In [1]: import numpy as np

In [2]: from numpy import linalg as LA

In [3]: np.set_printoptions(precision=3, suppress=True, linewidth=140, sign=" ")

In [4]: def rnd(a):
   ...:     return np.round(a, 3) + 0
   ...: 

In [5]: K = np.loadtxt("m.csv", delimiter=",")

In [6]: K
Out[6]: 
array([[ 0.,  2.,  3.,  2.],
       [ 2., -2., -4., -2.],
       [ 3., -4.,  0., -5.],
       [ 2., -2., -5., -4.]])

In [7]: x = np.array([-2, 0, 0, -1])

In [8]: h1 = np.maximum(K @ x, 0)

In [9]: np.flatnonzero(h1 > 1e-9)
Out[9]: array([], dtype=int64)

In [10]: K * (h1 > 1e-9)[:, None]
Out[10]: 
array([[ 0.,  0.,  0.,  0.],
       [ 0., -0., -0., -0.],
       [ 0., -0.,  0., -0.],
       [ 0., -0., -0., -0.]])

In [11]: np.maximum(K @ (3 * x), 0)
Out[11]: array([ 0.,  0.,  0.,  0.])

In [12]: K.T @ h1
Out[12]: array([ 0.,  0.,  0.,  0.])

In [13]: np.maximum(K @ x, 0) - np.maximum(-K @ x, 0)
Out[13]: array([-2., -2., -1.,  0.])

In [14]: rnd(np.tanh(K @ x))
Out[14]: array([-0.964, -0.964, -0.762,  0.   ])

In [15]: cov = K.T @ K

In [16]: rnd(LA.eigvalsh(cov)[::-1])
Out[16]: array([ 120.398,   20.888,    1.819,    0.896])

In [17]: (K @ K.T).shape
Out[17]: (4, 4)

In [18]: np.diag(cov)
Out[18]: array([ 17.,  28.,  50.,  49.])

In [19]: evals, evecs = LA.eigh(K)

In [20]: x = np.array([4, 0, 3, 3])

In [21]: np.abs(K).sum(axis=1).max(), rnd(np.abs(evals).max())
Out[21]: (np.float64(13.0), np.float64(10.973))

In [22]: rnd(evecs * np.maximum(evals, 0) @ evecs.T)
Out[22]: 
array([[ 1.337,  0.143,  0.949, -0.194],
       [ 0.143,  0.745, -1.261,  0.636],
       [ 0.949, -1.261,  3.218, -1.364],
       [-0.194,  0.636, -1.364,  0.619]])

In [23]: m1 = np.loadtxt("test11.csv", delimiter=",")

In [24]: print(rnd(m1))
[[ 0.001 -0.016 -0.001 -0.016 -0.021  0.016]
 [-0.016  0.212  0.016  0.212  0.277 -0.212]
 [-0.001  0.016  0.001  0.016  0.021 -0.016]
 [-0.016  0.212  0.016  0.212  0.277 -0.212]
 [-0.021  0.277  0.021  0.277  0.362 -0.277]
 [ 0.016 -0.212 -0.016 -0.212 -0.277  0.212]]

In [25]: r = LA.matrix_rank(m1)

In [26]: print(r)
1

In [27]: ns = LA.svd(m1)[2][r:].T

In [28]: [int(LA.matrix_rank(m1[:i])) for i in range(1, len(m1) + 1)]
Out[28]: [1, 1, 1, 1, 1, 1]

In [29]: ns.shape
Out[29]: (6, 5)

In [30]: [int(LA.matrix_rank(m1[:, :j + 1])) for j in range(6)]
Out[30]: [1, 1, 1, 1, 1, 1]

In [31]: [int(LA.matrix_rank(np.delete(m1, i, axis=0))) for i in range(6)]
Out[31]: [1, 1, 1, 1, 1, 1]

In [32]: np.abs(np.diag(LA.qr(m1)[1])) > 1e-9
Out[32]: array([ True, False, False, False, False, False])

In [33]: rnd(np.trace(LA.pinv(m1) @ m1))
Out[33]: np.float64(1.0)

In [34]: np.unique(m1.round(6), axis=0).shape
Out[34]: (5, 6)

In [35]: m1.shape
Out[35]: (6, 6)

In [36]: rnd(LA.norm(m1))
Out[36]: np.float64(1.0)

In [37]: rnd(m1.mean(axis=0))
Out[37]: array([-0.006,  0.081,  0.006,  0.081,  0.107, -0.081])

In [38]: np.count_nonzero(m1)
Out[38]: np.int64(36)

In [39]: rnd(np.abs(m1).max())
Out[39]: np.float64(0.362)

In [40]: rnd(m1.sum(axis=1))
Out[40]: array([-0.038,  0.489,  0.038,  0.489,  0.639, -0.489])

In [41]: rnd(np.diff(m1, axis=0))
Out[41]: 
array([[-0.018,  0.228,  0.018,  0.228,  0.298, -0.228],
       [ 0.015, -0.195, -0.015, -0.195, -0.256,  0.195],
       [-0.015,  0.195,  0.015,  0.195,  0.256, -0.195],
       [-0.005,  0.065,  0.005,  0.065,  0.085, -0.065],
       [ 0.038, -0.489, -0.038, -0.489, -0.639,  0.489]])

In [42]: A2 = m1 / LA.norm(m1, axis=1, keepdims=True)

In [43]: cov = A2 @ A2.T

In [44]: rnd(LA.norm(A2, axis=1))
Out[44]: array([ 1.,  1.,  1.,  1.,  1.,  1.])

In [45]: (np.abs(cov) > 0.9).astype(int)
Out[45]: 
array([[ 1,  1,  1,  1,  1,  1],
       [ 1,  1,  1,  1,  1,  1],
       [ 1,  1,  1,  1,  1,  1],
       [ 1,  1,  1,  1,  1,  1],
       [ 1,  1,  1,  1,  1,  1],
       [ 1,  1,  1,  1,  1,  1]])

In [46]: print((cov - 2 * np.eye(6)).round(6).argmax(axis=1))
[ 5  2  1  1  1  0]

In [47]: rnd(cov[1])
Out[47]: array([-1.,  1.,  1.,  1.,  1., -1.])

In [48]: np.degrees(np.arccos(np.clip(cov[1, 5], -1, 1)))
Out[48]: np.float64(180.0)

In [49]: np.argwhere(np.triu(np.abs(cov) > 0.95, 1))
Out[49]: 
array([[ 0,  1],
       [ 0,  2],
       [ 0,  3],
       [ 0,  4],
       [ 0,  5],
       [ 1,  2],
       [ 1,  3],
       [ 1,  4],
       [ 1,  5],
       [ 2,  3],
       [ 2,  4],
       [ 2,  5],
       [ 3,  4],
       [ 3,  5],
       [ 4,  5]])
